% ipython --no-banner

In [1]: import numpy as np

In [2]: np.set_printoptions(suppress=True, linewidth=160)

In [3]: arr = np.load("run13.npy")

In [4]: print(arr)
[[ 3.  1.  2.  0. -2.  2.  0.  0.  0.  1.]
 [ 1.  3.  2.  0. -2.  2.  0.  0.  0.  1.]
 [ 2.  2.  6.  0. -4.  4.  0.  0.  0.  2.]
 [ 0.  0.  0.  2.  0.  0.  0.  0.  0.  0.]
 [-2. -2. -4.  0.  6. -4.  0.  0.  0. -2.]
 [ 2.  2.  4.  0. -4.  6.  0.  0.  0.  2.]
 [ 0.  0.  0.  0.  0.  0.  2.  0.  0.  0.]
 [ 0.  0.  0.  0.  0.  0.  0.  2.  0.  0.]
 [ 0.  0.  0.  0.  0.  0.  0.  0.  2.  0.]
 [ 1.  1.  2.  0. -2.  2.  0.  0.  0.  3.]]

In [5]: # symmetric

In [6]: U, sigma, Vt = np.linalg.svd(arr, full_matrices=False)

In [7]: print((sigma > 1e-8).sum())
10

In [8]: print(np.allclose(U * sigma @ Vt, arr))
True

In [9]: print(np.abs(U[:, 0]).round(6).argmax())
2

In [10]: print(np.round(np.abs(Vt[0]), 2))
[0.26 0.26 0.52 0.   0.52 0.52 0.   0.   0.   0.26]

In [11]: E = np.loadtxt("out14.csv", delimiter=",")

In [12]: print(E)
[[ 0.2 -0.2 -0.8  0.9 -0.5 -0.3 -0.2 -0.4]
 [-0.5 -1.6  1.1  1.8  0.9  0.   1.5  0.3]
 [ 0.1 -1.2  0.5 -4.5 -0.6  0.4 -2.4  1. ]
 [ 0.7  0.6  0.5  1.8  1.6  0.6  1.1 -2.4]]

In [13]: x0 = np.array([1, 2, 2, 3, 1, 0, 2, 2])

In [14]: a = np.maximum(E @ x0, 0)

In [15]: print(E * (a > 1e-9)[:, None])
[[ 0.  -0.  -0.   0.  -0.  -0.  -0.  -0. ]
 [-0.5 -1.6  1.1  1.8  0.9  0.   1.5  0.3]
 [ 0.  -0.   0.  -0.  -0.   0.  -0.   0. ]
 [ 0.7  0.6  0.5  1.8  1.6  0.6  1.1 -2.4]]

In [16]: print(np.round(E.T @ a, 2))
[  0.91  -9.06  12.89  28.26  19.24   4.38  20.63 -15.  ]

In [17]: print(np.flatnonzero(a > 1e-9))
[1 3]

In [18]: print(a)
[0.  8.4 0.  7.3]

In [19]: print(np.round(np.maximum(E @ (3 * x0), 0), 2))
[ 0.  25.2  0.  21.9]

In [20]: print(np.round(np.linalg.norm(E, axis=0), 2))
[0.89 2.1  1.53 5.25 1.99 0.78 3.04 2.65]

In [21]: print(np.linalg.norm(E, axis=1).argmax())
2

In [22]: print(round(np.linalg.norm(E) ** 2 / np.linalg.norm(E, 2) ** 2, 2))
1.34

In [23]: print(round(float(np.linalg.norm(E[2] - E[3])), 2))
8.48

In [24]: print(round(E[2] @ E[3], 2))
-14.26

In [25]: print(round(np.linalg.norm(E, 2), 2))
6.47

In [26]: print(np.round(np.linalg.norm(E[2], 1), 2), round(float(np.linalg.norm(E[2], np.inf)), 2))
10.7 4.5

In [27]: U, sigma, Vt = np.linalg.svd(E, full_matrices=False)

In [28]: print(np.round(Vt @ Vt.T, 2) + 0)
[[1. 0. 0. 0.]
 [0. 1. 0. 0.]
 [0. 0. 1. 0.]
 [0. 0. 0. 1.]]

In [29]: print(np.round(np.cumsum(sigma ** 2) / np.sum(sigma ** 2), 2))
[0.75 0.88 0.98 1.  ]

In [30]: print(sigma.round(2))
[6.47 2.68 2.41 1.05]

In [31]: print(round(np.sqrt((sigma ** 2).sum()), 2), round(float(np.linalg.norm(E)), 2))
7.48 7.48
